>>> import numpy as np
>>> np.set_printoptions(precision=1, suppress=True, linewidth=120, sign=" ")
>>> J = np.loadtxt("w.csv", delimiter=",")
>>> J
array([[ 3.,  0.,  0.,  0.,  0.,  0.,  0.,  0.,  0.],
       [ 9.,  8.,  0.,  0.,  0.,  0.,  0.,  0.,  0.],
       [ 4.,  1.,  1.,  0.,  0.,  0.,  0.,  0.,  0.],
       [ 0.,  0.,  7.,  4.,  0.,  0.,  0.,  0.,  0.],
       [ 1.,  7.,  1.,  6.,  5.,  0.,  0.,  0.,  0.],
       [ 4.,  4.,  9.,  7.,  0.,  4.,  0.,  0.,  0.],
       [ 8.,  0.,  2.,  2.,  4.,  2.,  8.,  0.,  0.],
       [ 5.,  1.,  9.,  0.,  7.,  7.,  2.,  3.,  0.],
       [ 1.,  0.,  1.,  1.,  0.,  3.,  9.,  6.,  9.]])
>>> # triangular
>>> print(np.prod(np.diag(J)), np.round(np.linalg.det(J), 1))
414720.0 414720.0
>>> np.sort(np.linalg.eigvals(J))
array([ 1.,  3.,  3.,  4.,  4.,  5.,  8.,  8.,  9.])
>>> x0 = np.array([5, 2, 4, 0, 4, 0, 3, 3, 4])
>>> rhs = J @ x0
>>> print(rhs)
[  15.   61.   26.   28.   43.   64.   88.  106.   90.]
>>> np.round(np.linalg.solve(J, rhs), 1) + 0
array([ 5.,  2.,  4.,  0.,  4.,  0.,  3.,  3.,  4.])
>>> np.linalg.solve(J.T, J[2])
array([ 0.,  0.,  1.,  0.,  0.,  0.,  0.,  0.,  0.])
>>> arr = np.loadtxt("sample3.csv", delimiter=",")
>>> arr
array([[  9.8,  -3.9,  10.1],
       [  2. ,  -1.3,   3.3],
       [  6.1,  -3.1,   8.5],
       [ -1.3,  -1.4,   3.4],
       [ -0.1,   0.5,  -1.5],
       [ 17.2,  -8. ,  18.2],
       [ -2.8,   2.9,  -6.1],
       [  1.8,   0.3,   0.1],
       [ -3.6,   2.8,  -8.5],
       [  4.9,  -2.7,   7.5],
       [ 16.4,  -7.1,  17.9],
       [ -5.7,   1. ,  -3.8],
       [  1.4,  -2.2,   6.4],
       [ -4.7,   3.2,  -8.5],
       [-10.7,   3.8,  -9.8],
       [  1.1,  -1.6,   3.9],
       [  3.9,  -1.8,   4.3],
       [ 14.5,  -5.9,  14.8],
       [ -3. ,  -1.4,   2.7]])
>>> d = np.linalg.norm(arr[:, None] - arr[None], axis=-1)
>>> print(d[5].round(6).argsort(kind="stable")[:4])
[  5  10  17   0]
>>> d.mean(axis=1).argmax()
np.int64(5)
>>> d[:5, :5]
array([[  0. ,  10.7,   4.1,  13.2,  15.9],
       [ 10.7,   0. ,   6.9,   3.3,   5.5],
       [  4.1,   6.9,   0. ,   9.1,  12.3],
       [ 13.2,   3.3,   9.1,   0. ,   5.4],
       [ 15.9,   5.5,  12.3,   5.4,   0. ]])
>>> print((d + 1e9 * np.eye(19)).round(6).argmin(axis=1))
[  2  15   9  18   7  10   8   4  13   2   5   6  15   8  13   1   1  10   3]
>>> np.linalg.norm(arr, axis=1)
array([ 14.6,   4.1,  10.9,   3.9,   1.6,  26.3,   7.3,   1.8,   9.6,   9.4,  25.3,   6.9,   6.9,  10.2,  15. ,   4.4,
         6.1,  21.5,   4.3])
>>> B = np.array([[0, 1, -2], [0, -2, 0], [2, 2, -3]])
>>> np.einsum("ij->j", arr)
array([ 47.2, -25.9,  62.9])
>>> np.linalg.matrix_rank(arr @ B)
np.int64(3)
>>> round(float(np.linalg.norm(arr[0] - arr[10])), 1)
10.7
>>> np.linalg.norm(arr, axis=1).argmax()
np.int64(5)
>>> np.round(np.linalg.norm(arr[0], 1), 1), round(float(np.linalg.norm(arr[0], np.inf)), 1)
(np.float64(23.8), 10.1)
>>> round(float(np.linalg.norm(arr) ** 2 / np.linalg.norm(arr, 2) ** 2), 1)
1.0
>>> lab = arr[:, 0] > np.median(arr[:, 0])
>>> f = arr[lab].mean(axis=0) - arr[~lab].mean(axis=0)
>>> print(np.argsort(-np.abs(f).round(6), kind="stable"))
[ 2  0  1]
>>> f
array([11.5, -4.5, 11.6])
>>> ((arr - arr.mean(axis=0)) @ f > 0).astype(int)
array([ 1,  0,  1,  0,  0,  1,  0,  0,  0,  1,  1,  0,  1,  0,  0,  0,  1,  1,  0])
>>> U, s, Vt = np.linalg.svd(arr, full_matrices=False)
>>> np.allclose(U * s @ Vt, arr)
True
>>> np.round(U.T @ U, 1) + 0
array([[ 1.,  0.,  0.],
       [ 0.,  1.,  0.],
       [ 0.,  0.,  1.]])
>>> np.round(U.T @ arr @ Vt.T, 1) + 0
array([[ 53.1,   0. ,   0. ],
       [  0. ,   8.6,   0. ],
       [  0. ,   0. ,   1.3]])
>>> print(s)
[ 53.1   8.6   1.3]
>>> M = np.loadtxt("m.csv", delimiter=",")
>>> print(M)
[[ 1. -2. -2. -3. -2. -2.  0. -3.]
 [-2.  1. -2. -2. -3. -2. -2.  0.]
 [-2. -2.  1. -2. -2. -3. -2. -2.]
 [-3. -2. -2.  1. -2. -2. -3. -2.]
 [-2. -3. -2. -2.  1. -2. -2. -3.]
 [-2. -2. -3. -2. -2.  1. -2. -2.]
 [ 0. -2. -2. -3. -2. -2.  1. -2.]
 [-3.  0. -2. -2. -3. -2. -2.  1.]]
>>> B = np.array([[7, 9], [4, 8], [4, 9], [6, 9], [9, 2], [4, 4], [7, 3], [1, 0]])
>>> np.linalg.matrix_rank(M @ B)
np.int64(2)
>>> print(np.einsum("ik,kj->ij", M, B))
[[-56. -64.]
 [-79. -66.]
 [-76. -65.]
 [-80. -73.]
 [-62. -90.]
 [-76. -85.]
 [-55. -70.]
 [-89. -83.]]
>>> np.einsum("ij,ij->i", M, M)
array([ 35.,  30.,  34.,  39.,  39.,  34.,  30.,  35.])
>>> np.einsum("ik,kj->ji", M, B)
array([[-56., -79., -76., -80., -62., -76., -55., -89.],
       [-64., -66., -65., -73., -90., -85., -70., -83.]])
>>> B.T @ M.T
array([[-56., -79., -76., -80., -62., -76., -55., -89.],
       [-64., -66., -65., -73., -90., -85., -70., -83.]])
>>> np.linalg.matrix_rank(np.vstack([M, B.T]))
np.int64(8)
>>> M @ B
array([[-56., -64.],
       [-79., -66.],
       [-76., -65.],
       [-80., -73.],
       [-62., -90.],
       [-76., -85.],
       [-55., -70.],
       [-89., -83.]])
